$ python -q
>>> import numpy as np
>>> import numpy.linalg as la
>>> np.set_printoptions(precision=3, suppress=True, linewidth=140)
>>> F = np.load("test12.npy")
>>> print(F)
[[  1.29   31.374   8.455]
 [  1.821  32.017   8.502]
 [-19.017   4.244  -9.719]
 [-19.444   0.911  -8.389]
 [ -3.3    13.572  -7.799]
 [ -3.38   11.929  -9.507]
 [ -3.1    13.711  -8.535]
 [ -2.937  13.38  -10.049]
 [  1.937  34.257   9.624]
 [ -1.82   13.808  -8.611]
 [-19.97    2.627 -11.241]]
>>> x = np.array([-2, 3, -2])
>>> target = F @ x
>>> print(la.solve(F.T @ F, F.T @ target))
[-2.  3. -2.]
>>> try:
...     la.solve(F, target)
... except la.LinAlgError as e:
...     print(e)
... 
Last 2 dimensions of the array must be square
>>> rng = np.random.default_rng(207462)
>>> target = target + 0.1 * rng.normal(size=11)
>>> print(target)
[74.321 75.413 70.032 58.412 62.812 61.578 64.248 66.18  79.616 62.342 70.489]
>>> c, *_ = la.lstsq(F, target)
>>> print(np.round(la.norm(target - F @ c), 3))
0.402
>>> print(c.round())
[-2.  3. -2.]
>>> Xc = F - F.mean(axis=0)
>>> evecs = la.svd(Xc)[2][:2]
>>> Y = Xc - Xc @ evecs.T @ evecs
>>> print(la.norm(Y, axis=1).round(6).argmax())
3
>>> print(Y.std(axis=0))
[0.336 0.555 0.514]
>>> print(np.diag(evecs.T @ evecs))
[0.835 0.55  0.615]
>>> print(round(float(la.norm(Y) / la.norm(Xc)), 3))
0.051
>>> print((Xc @ evecs.T).std(axis=0))
[15.366  5.216]
>>> print(np.round(np.cov(Xc @ evecs.T, rowvar=False), 3) + 0)
[[259.735   0.   ]
 [  0.     29.923]]
>>> gram = np.cov(F, rowvar=False)
>>> print(la.eigvalsh(gram)[::-1])
[259.735  29.923   0.754]
>>> print(np.median(F, axis=0))
[-3.1   13.572 -8.535]
>>> print(np.argwhere(np.triu(np.abs(np.corrcoef(F.T)) > 0.8, 1)))
[[0 1]
 [1 2]]
>>> print(np.polyfit(F[:, 2], F[:, 1], 1))
[ 1.296 21.188]
>>> print(F.std(axis=0))
[ 8.376 11.317  8.111]
>>> print(gram.shape)
(3, 3)
>>> A = np.array([[2, 3, 0, 0, 0, 0],
...     [3, 3, 0, 0, 0, 0],
...     [0, 0, 0, 0, 0, 0],
...     [0, 0, 2, 3, 0, 0],
...     [0, 0, 3, 3, 0, 0],
...     [0, 0, 0, 0, 0, 0],
...     [0, 0, 0, 0, 2, 3],
...     [0, 0, 0, 0, 3, 3],
...     [0, 0, 0, 0, 0, 0]])
>>> # rows 2 and 5 are equal
>>> gram = A.T @ A
>>> print((A @ A.T).shape)
(9, 9)
>>> print(gram)
[[13 15  0  0  0  0]
 [15 18  0  0  0  0]
 [ 0  0 13 15  0  0]
 [ 0  0 15 18  0  0]
 [ 0  0  0  0 13 15]
 [ 0  0  0  0 15 18]]
>>> print(np.diag(gram))
[13 18 13 18 13 18]
>>> print(np.trace(gram), (A ** 2).sum())
93 93
>>> Y = np.c_[A[:, :4] @ np.array([[2, 2, 0, 1], [0, -2, 2, -2], [1, 2, 1, -1], [-1, -2, 0, 2]]), np.array([2, 2, -1, 2, -3, 1, 3, 3, -1])]
>>> print(Y)
[[ 4 -2  6 -4  2]
 [ 6  0  6 -3  2]
 [ 0  0  0  0 -1]
 [-1 -2  2  4  2]
 [ 0  0  3  3 -3]
 [ 0  0  0  0  1]
 [ 0  0  0  0  3]
 [ 0  0  0  0  3]
 [ 0  0  0  0 -1]]
>>> print(np.round(la.norm(Y - A @ la.lstsq(A, Y)[0], axis=0), 3) + 0)
[0.    0.    0.    0.    1.732]
>>> print(la.matrix_rank(Y))
5
>>> print(np.round(la.lstsq(A, Y[:, 0])[0], 3) + 0)
[ 2.  0.  1. -1.  0.  0.]
>>> X = np.loadtxt("case6.csv", delimiter=",")
>>> print(X)
[[ 9.  6. -2.]
 [ 6.  9.  6.]
 [-2.  6.  9.]]
>>> # equal to its transpose
>>> Y = la.inv(X)
>>> print(np.allclose(Y, X.T))
False
>>> print(np.round(la.det(X) * la.det(Y), 3))
1.0
